% python3 -q
>>> import numpy as np
>>> from numpy import linalg as LA
>>> np.set_printoptions(precision=3, suppress=True, linewidth=160, sign=" ")
>>> rd = lambda a: np.round(a, 3) + 0
>>> F = np.load("x.npy")
>>> F
array([[ 0.,  0.,  0.,  0.],
       [ 0.,  0.,  0., -5.],
       [ 0.,  0.,  0.,  5.],
       [ 0., -5.,  5.,  0.]])
>>> Uu, sig, Vh = LA.svd(F)
>>> print(np.argmax(sig[:-1] / (sig[1:] + 1e-6)) + 1)
2
>>> rd(sig)
array([ 7.071,  7.071,  0.   ,  0.   ])
>>> other = Uu[:, :2] @ np.diag(sig[:2]) @ Vh[:2]
>>> other
array([[ 0.,  0.,  0.,  0.],
       [ 0.,  0.,  0., -5.],
       [ 0.,  0.,  0.,  5.],
       [ 0., -5.,  5.,  0.]])
>>> print(LA.matrix_rank(other))
2
>>> rd(LA.det(other))
np.float64(0.0)
>>> np.flatnonzero(LA.matrix_power((other != 0) + (other.T != 0) + np.eye(4), 4)[1])
array([ 1,  2,  3])
>>> print(rd(np.sort(LA.eigvals(other).real)))
[-7.071  0.     0.     7.071]
>>> vals, V = LA.eigh(F)
>>> vec = np.array([-3, -4, 0, -3])
>>> (np.sign(V[:, -1].round(6)) == np.sign(V[0, -1].round(6))).astype(int)
array([ 1,  0,  0,  0])
>>> rd(V * np.maximum(vals, 0) @ V.T)
array([[ 0.   ,  0.   ,  0.   ,  0.   ],
       [ 0.   ,  1.768, -1.768, -2.5  ],
       [ 0.   , -1.768,  1.768,  2.5  ],
       [ 0.   , -2.5  ,  2.5  ,  3.536]])
>>> rd(vec @ F @ vec / (vec @ vec)), rd(vals[0]), rd(vals[-1])
(np.float64(-3.529), np.float64(-7.071), np.float64(7.071))
>>> A = np.arange(20).reshape(4, 5) + -1
>>> A
array([[-1,  0,  1,  2,  3],
       [ 4,  5,  6,  7,  8],
       [ 9, 10, 11, 12, 13],
       [14, 15, 16, 17, 18]])
>>> rk = LA.matrix_rank(A)
>>> rk
np.int64(2)
>>> ns = LA.svd(A)[2][rk:].T
>>> LA.matrix_rank(A.T @ A), LA.matrix_rank(A @ A.T)
(np.int64(2), np.int64(2))
>>> np.allclose(A @ ns, 0)
True
>>> rd(ns @ ns.T)
array([[ 0.4, -0.4, -0.2,  0. ,  0.2],
       [-0.4,  0.7, -0.2, -0.1,  0. ],
       [-0.2, -0.2,  0.8, -0.2, -0.2],
       [ 0. , -0.1, -0.2,  0.7, -0.4],
       [ 0.2,  0. , -0.2, -0.4,  0.4]])
>>> print(rd(np.trace(LA.pinv(A) @ A)))
2.0
>>> print(rd(A @ LA.pinv(A) @ A))
[[-1.  0.  1.  2.  3.]
 [ 4.  5.  6.  7.  8.]
 [ 9. 10. 11. 12. 13.]
 [14. 15. 16. 17. 18.]]
>>> np.allclose(A[:-1].T @ LA.lstsq(A[:-1].T, A[-1])[0], A[-1])
True
>>> np.unique(A.round(6), axis=0).shape
(4, 5)
>>> Uu, sig, Vh = LA.svd(A)
>>> rd(sig)
array([ 45.805,   3.452,   0.   ,   0.   ])
>>> other = Uu[:, :2] @ np.diag(sig[:2]) @ Vh[:2]
>>> print(rd(LA.norm(A - other) / LA.norm(A)))
0.0
>>> rd(np.abs(A - other).max())
np.float64(0.0)
>>> LA.matrix_rank(A, rtol=0.05)
np.int64(2)
>>> LA.matrix_rank(other)
np.int64(2)
>>> W0 = np.load("sample10.npy")
>>> W0
array([[ 0,  1,  3,  2],
       [ 2,  0,  1,  3],
       [ 3,  2,  0,  1],
       [ 1,  3,  2,  0]])
>>> # rows and columns are dependent
>>> P = np.triu(np.array([[-1, 1, -2, -2], [1, 2, -2, -1], [1, 1, 0, 1], [0, 0, 0, 2]]), 1) + np.eye(4)
>>> other = P @ W0 @ LA.inv(P)
>>> rd(LA.det(other))
np.float64(0.0)
>>> P @ W0 - W0 @ P
array([[ -6., -10.,  -1.,  -1.],
       [ -7.,  -9.,   2.,   1.],
       [  1.,   0.,  12.,   8.],
       [  0.,  -1.,   8.,   3.]])
>>> np.trace(other), np.trace(W0)
(np.float64(0.0), np.int64(0))
>>> other
array([[ -6.,  -3., -18.,   6.],
       [ -5.,  -2., -15.,   4.],
       [  4.,   1.,  12.,  -2.],
       [  1.,   2.,   8.,  -4.]])
